>>> import numpy as np
>>> import numpy.linalg as la
>>> np.set_printoptions(suppress=True, linewidth=160)
>>> def tidy(a):
...     return np.round(a, 3) + 0
... 
>>> K = np.array([[1, -1, 1, -1],
...     [1, 0, 0, 0],
...     [1, 1, 1, 1],
...     [1, 2, 4, 8],
...     [1, 3, 9, 27]])
>>> # row 4 is much longer than the rest
>>> round(np.log10(la.cond(K)))
2
>>> la.matrix_rank(K, rtol=0.1)
np.int64(1)
>>> tidy(np.abs(la.svd(K)[2][-1]))
array([0.71 , 0.018, 0.675, 0.2  ])
>>> x = np.array([-2, -1, 0, 0])
>>> h1 = np.maximum(K @ x, 0)
>>> K * (h1 > 1e-9)[:, None]
array([[0, 0, 0, 0],
       [0, 0, 0, 0],
       [0, 0, 0, 0],
       [0, 0, 0, 0],
       [0, 0, 0, 0]])
>>> tidy(np.tanh(K @ x))
array([-0.762, -0.964, -0.995, -0.999, -1.   ])
>>> np.maximum(K @ x, 0) - np.maximum(-K @ x, 0)
array([-1, -2, -3, -4, -5])
>>> proj = K @ la.solve(K.T @ K, K.T)
>>> np.allclose(proj @ proj, proj)
True
>>> x = np.array([3, 3, 0, 0])
>>> y = K @ x
>>> y
array([ 0,  3,  6,  9, 12])
>>> rng = np.random.default_rng(8672)
>>> y = y + 0.02 * rng.normal(size=5)
>>> tidy(y)
array([ 0.016,  2.976,  5.997,  9.033, 11.979])
>>> coef, *_ = la.lstsq(K, y)
>>> tidy(K.T @ (y - K @ coef))
array([0., 0., 0., 0.])
>>> left, sigma, VT = la.svd(K)
>>> np.argmax(sigma[:-1] / (sigma[1:] + 1e-6)) + 1
np.int64(1)
>>> other = left[:, :1] @ np.diag(sigma[:1]) @ VT[:1]
>>> la.matrix_rank(other)
np.int64(1)
>>> tidy(la.norm(K - other) / la.norm(K))
np.float64(0.101)
>>> J = 0.2 ** np.abs(np.subtract.outer(np.arange(7), np.arange(7)))
>>> tidy(J)
array([[1.   , 0.2  , 0.04 , 0.008, 0.002, 0.   , 0.   ],
       [0.2  , 1.   , 0.2  , 0.04 , 0.008, 0.002, 0.   ],
       [0.04 , 0.2  , 1.   , 0.2  , 0.04 , 0.008, 0.002],
       [0.008, 0.04 , 0.2  , 1.   , 0.2  , 0.04 , 0.008],
       [0.002, 0.008, 0.04 , 0.2  , 1.   , 0.2  , 0.04 ],
       [0.   , 0.002, 0.008, 0.04 , 0.2  , 1.   , 0.2  ],
       [0.   , 0.   , 0.002, 0.008, 0.04 , 0.2  , 1.   ]])
>>> other = J / np.sqrt((J ** 2).mean(axis=1, keepdims=True))
>>> tidy(other[5])
array([0.001, 0.004, 0.02 , 0.102, 0.509, 2.544, 0.509])
>>> r0 = np.array([2, 5])
>>> np.convolve(K[1], r0)
array([2, 5, 0, 0, 0])
>>> np.correlate(K[1], K[0], "full")
array([-1,  1, -1,  1,  0,  0,  0])
>>> np.polyval(r0, K[1])
array([7, 5, 5, 5])
>>> np.array([np.convolve(row, r0, "same") for row in K])
array([[ 2,  3, -3,  3],
       [ 2,  5,  0,  0],
       [ 2,  7,  7,  7],
       [ 2,  9, 18, 36],
       [ 2, 11, 33, 99]])
>>> mat = np.array([[-9, 7, 14, 0],
...     [-10, 16, 18, 2],
...     [-5, 8, 9, 1],
...     [-1, 9, 4, 2],
...     [-2, 18, 8, 4],
...     [-6, 17, 13, 3]])
>>> mat
array([[ -9,   7,  14,   0],
       [-10,  16,  18,   2],
       [ -5,   8,   9,   1],
       [ -1,   9,   4,   2],
       [ -2,  18,   8,   4],
       [ -6,  17,  13,   3]])
>>> # looks like rank 2
>>> rank = la.matrix_rank(mat)
>>> rank
np.int64(2)
>>> null = la.svd(mat)[2][rank:].T
>>> tidy(mat @ null)
array([[0., 0.],
       [0., 0.],
       [0., 0.],
       [0., 0.],
       [0., 0.],
       [0., 0.]])
>>> np.allclose(mat @ null, 0)
True
>>> tidy(null @ null.T)
array([[ 0.627, -0.113,  0.46 , -0.098],
       [-0.113,  0.094, -0.12 , -0.242],
       [ 0.46 , -0.12 ,  0.355,  0.058],
       [-0.098, -0.242,  0.058,  0.923]])
>>> [int(la.matrix_rank(mat[:, :j + 1])) for j in range(4)]
[1, 2, 2, 2]
>>> left, sigma, VT = la.svd(mat)
>>> np.argmax(sigma[:-1] / (sigma[1:] + 1e-6)) + 1
np.int64(2)
>>> other = left[:, :2] @ np.diag(sigma[:2]) @ VT[:2]
>>> tidy(la.norm(mat - other, 2)), tidy(sigma[2])
(np.float64(0.0), np.float64(0.0))
>>> tidy(np.abs(mat - other).max())
np.float64(0.0)
>>> tidy(other)
array([[ -9.,   7.,  14.,   0.],
       [-10.,  16.,  18.,   2.],
       [ -5.,   8.,   9.,   1.],
       [ -1.,   9.,   4.,   2.],
       [ -2.,  18.,   8.,   4.],
       [ -6.,  17.,  13.,   3.]])
>>> la.matrix_rank(mat, rtol=0.05)
np.int64(2)
>>> other = mat + rng.integers(-2, 3, (6, 2)) @ rng.integers(-2, 3, (2, 4))
>>> other
array([[-15,   6,  20,  -4],
       [-12,  17,  20,   2],
       [-13,   6,  17,  -5],
       [ -3,   7,   6,  -1],
       [  2,  20,   4,   8],
       [ -6,  18,  13,   4]])
>>> np.abs(other - mat).sum(axis=1)
array([17,  5, 24,  9, 14,  2])
>>> tidy(la.svd(other - mat, compute_uv=False))
array([18.173,  3.28 ,  0.   ,  0.   ])
>>> proj = other @ la.solve(other.T @ other, other.T)
>>> np.allclose(proj @ proj, proj)
True
>>> tidy((np.eye(6) - proj) @ other)
array([[0., 0., 0., 0.],
       [0., 0., 0., 0.],
       [0., 0., 0., 0.],
       [0., 0., 0., 0.],
       [0., 0., 0., 0.],
       [0., 0., 0., 0.]])
>>> tidy(la.eigvalsh(proj))
array([0., 0., 1., 1., 1., 1.])
>>> tidy(np.diag(proj))
array([0.549, 0.528, 0.981, 0.981, 0.667, 0.294])
>>> m1 = np.load("data.npy")
>>> m1
array([[ -0.1  ,  -0.1  ,  -0.115],
       [  0.7  ,  -0.4  ,   3.448],
       [ -0.6  ,   0.   ,  -2.971],
       [ -1.2  ,   1.9  ,  -6.103],
       [  1.6  ,   0.2  ,   8.131],
       [  0.5  ,  -1.   ,   2.162],
       [ -0.7  ,  -1.6  ,  -3.838],
       [  0.4  ,  -0.8  ,   2.172],
       [  2.9  ,  -1.7  ,  14.411],
       [  1.3  ,   1.4  ,   6.486],
       [ -1.5  ,   0.3  ,  -7.282],
       [ -0.8  ,  -1.6  ,  -3.709],
       [  1.3  ,  -0.6  ,   6.74 ],
       [ -2.1  ,   0.7  , -10.351],
       [ -0.3  ,   1.   ,  -1.104],
       [  2.6  ,   1.1  ,  13.253],
       [  0.9  ,   1.   ,   4.778],
       [  1.   ,   1.5  ,   5.41 ],
       [ -1.3  ,  -0.6  ,  -6.302],
       [ -0.7  ,  -0.9  ,  -3.622],
       [  0.6  ,  -0.9  ,   3.216],
       [ -1.8  ,   0.1  ,  -9.045],
       [  1.6  ,  -1.4  ,   7.403],
       [  0.5  ,   0.   ,   3.199],
       [  0.3  ,  -0.9  ,   1.557],
       [ -0.7  ,   0.1  ,  -3.147],
       [  1.   ,   0.4  ,   5.009],
       [ -0.4  ,  -0.3  ,  -1.841],
       [ -0.1  ,  -0.7  ,  -0.386],
       [ -1.6  ,  -0.1  ,  -7.878],
       [ -0.6  ,   0.5  ,  -3.084]])
>>> # column 2 is much longer than the rest
>>> ang = np.radians(72)
>>> Rm = np.eye(3)
>>> Rm[0, 0] = Rm[2, 2] = np.cos(ang)
>>> Rm[0, 2], Rm[2, 0] = -np.sin(ang), np.sin(ang)
>>> tidy(Rm)
array([[ 0.309,  0.   , -0.951],
       [ 0.   ,  1.   ,  0.   ],
       [ 0.951,  0.   ,  0.309]])
>>> other = m1 @ Rm.T
>>> tidy(la.det(Rm)), tidy(np.trace(Rm))
(np.float64(1.0), np.float64(1.618))
>>> gram = np.cov(m1, rowvar=False)
>>> tidy(np.polyfit(m1[:, 0], m1[:, 1], 1))
array([-0.057, -0.105])
>>> np.argsort(-m1.std(axis=0).round(6), kind="stable")
array([2, 0, 1])
>>> gram.shape
(3, 3)
>>> tidy(la.eigvalsh(gram)[::-1])
array([40.217,  0.904,  0.002])
>>> gram = m1.T @ m1
>>> tidy(la.svd(m1, compute_uv=False) ** 2)
array([1215.647,   27.47 ,    0.08 ])
>>> la.matrix_rank(gram)
np.int64(3)
>>> (m1 @ m1.T).shape
(31, 31)
>>> tidy(np.trace(gram)), tidy((m1 ** 2).sum())
(np.float64(1243.196), np.float64(1243.196))
>>> Xs = (m1 - m1.mean(axis=0)) / m1.std(axis=0)
>>> tidy(Xs.std(axis=0))
array([1., 1., 1.])
>>> coef = la.lstsq(np.delete(Xs, 2, axis=1), Xs[:, 2])[0]
>>> np.abs(coef).argmax()
np.int64(0)
>>> lab = rng.permutation(3)
>>> other = m1[:, lab] * rng.choice([-1, 1], 3)
>>> other
array([[ -0.115,  -0.1  ,  -0.1  ],
       [  3.448,  -0.4  ,   0.7  ],
       [ -2.971,   0.   ,  -0.6  ],
       [ -6.103,   1.9  ,  -1.2  ],
       [  8.131,   0.2  ,   1.6  ],
       [  2.162,  -1.   ,   0.5  ],
       [ -3.838,  -1.6  ,  -0.7  ],
       [  2.172,  -0.8  ,   0.4  ],
       [ 14.411,  -1.7  ,   2.9  ],
       [  6.486,   1.4  ,   1.3  ],
       [ -7.282,   0.3  ,  -1.5  ],
       [ -3.709,  -1.6  ,  -0.8  ],
       [  6.74 ,  -0.6  ,   1.3  ],
       [-10.351,   0.7  ,  -2.1  ],
       [ -1.104,   1.   ,  -0.3  ],
       [ 13.253,   1.1  ,   2.6  ],
       [  4.778,   1.   ,   0.9  ],
       [  5.41 ,   1.5  ,   1.   ],
       [ -6.302,  -0.6  ,  -1.3  ],
       [ -3.622,  -0.9  ,  -0.7  ],
       [  3.216,  -0.9  ,   0.6  ],
       [ -9.045,   0.1  ,  -1.8  ],
       [  7.403,  -1.4  ,   1.6  ],
       [  3.199,   0.   ,   0.5  ],
       [  1.557,  -0.9  ,   0.3  ],
       [ -3.147,   0.1  ,  -0.7  ],
       [  5.009,   0.4  ,   1.   ],
       [ -1.841,  -0.3  ,  -0.4  ],
       [ -0.386,  -0.7  ,  -0.1  ],
       [ -7.878,  -0.1  ,  -1.6  ],
       [ -3.084,   0.5  ,  -0.6  ]])
>>> left, _, VT = la.svd(m1.T @ other)
>>> tidy(left @ VT)
array([[0., 0., 1.],
       [0., 1., 0.],
       [1., 0., 0.]])
>>> tidy(la.lstsq(m1, other)[0])
array([[0., 0., 1.],
       [0., 1., 0.],
       [1., 0., 0.]])
>>> lab
array([2, 1, 0])
